$ python -q
>>> import numpy as np
>>> import numpy.linalg as la
>>> np.set_printoptions(precision=3, suppress=True, linewidth=120, sign=" ")
>>> def tidy(a):
...     return np.round(a, 3) + 0
... 
>>> M = np.load("out11.npy")
>>> M
array([[  0.7,   0.6,  -0.7,   0.6],
       [  0.5,   0.3,  -0.9,  -0.2],
       [ -1.2,  -2. ,   0.2,   0.2],
       [ -1.5,  -1. ,  -0.4,   1.9],
       [ -1.7,  -0.6,  -0.1,  -0.7],
       [  0.3,   0.7,  -0.5,  -1.3],
       [ -0.6,   1.5,   1.3,  -1.7],
       [ -0.8,   0.2,  -0.9,  -0.5],
       [  1. ,  -0.6,   1.3,  -0.1],
       [  0.9,   1. ,  -0.7,  -0.6],
       [  1.1,  -0.5,  -0.3,   0.5],
       [  1.2,  -0.2,   0.8,  -0.5],
       [ -1.1,  -1. ,   0.5,  -0.9],
       [  1.1,   0.8,  -1.4,  -1.5],
       [  0.1,   1.3,   0.6,  -0.1],
       [ -0.9,  -0.7,   0.4,  -0.9],
       [  0.2,  -0.3,   0.2,   1.5],
       [ -0.3,   1.6,   0.6,   0.2],
       [ -0.1,   1.3,   1. ,   1.4],
       [ -0.1,   1. ,  -0.1,  -0.6],
       [ -0.2,   0.1,  -1.1,   1.1],
       [  0.8,   0. ,   0.8,   1. ],
       [ -0.8,   0. ,  -0.5,   2.4],
       [ -0.1,   0.1,   0.1,  -0.4],
       [ -1.1,  -0.5,  -0.5,   0.1],
       [  0.2,   0.6,  -0.3,   0.7],
       [  0.4,   0.5,  -0.6,  -0.2],
       [ -1.2,  -0.9,   0.8,  -0.2],
       [  2.9,   1.2,  -0.4,  -2.2],
       [  2.5,  -1. ,   0. ,   0.4],
       [ -0.8,   0.2,   1.6,   0.3],
       [  4. ,   4. ,  32. , -20. ],
       [  0. ,  -0.4,  -0.2,   2.6],
       [  0.3,   1.1,  -0.2,   1.3],
       [  1.7,   2.3,   0.5,   0.5],
       [ -0.5,   0. ,  -0.6,  -1.3]])
>>> cen = M - M.mean(axis=0)
>>> left, sv, Vh = la.svd(cen, full_matrices=False)
>>> la.matrix_rank(cen)
np.int64(4)
>>> tidy(sv ** 2 / (sv ** 2).sum())
array([ 0.934,  0.032,  0.021,  0.013])
>>> np.searchsorted(np.cumsum(sv ** 2) / (sv ** 2).sum(), 0.9) + 1
np.int64(1)
>>> tidy(Vh[0] * np.sign(Vh[0, np.abs(Vh[0]).argmax()]))
array([ 0.105,  0.103,  0.833, -0.533])
>>> tidy((sv ** 2).sum() ** 2 / (sv ** 4).sum())
np.float64(1.145)
>>> tidy(cen.mean(axis=0))
array([ 0.,  0.,  0.,  0.])
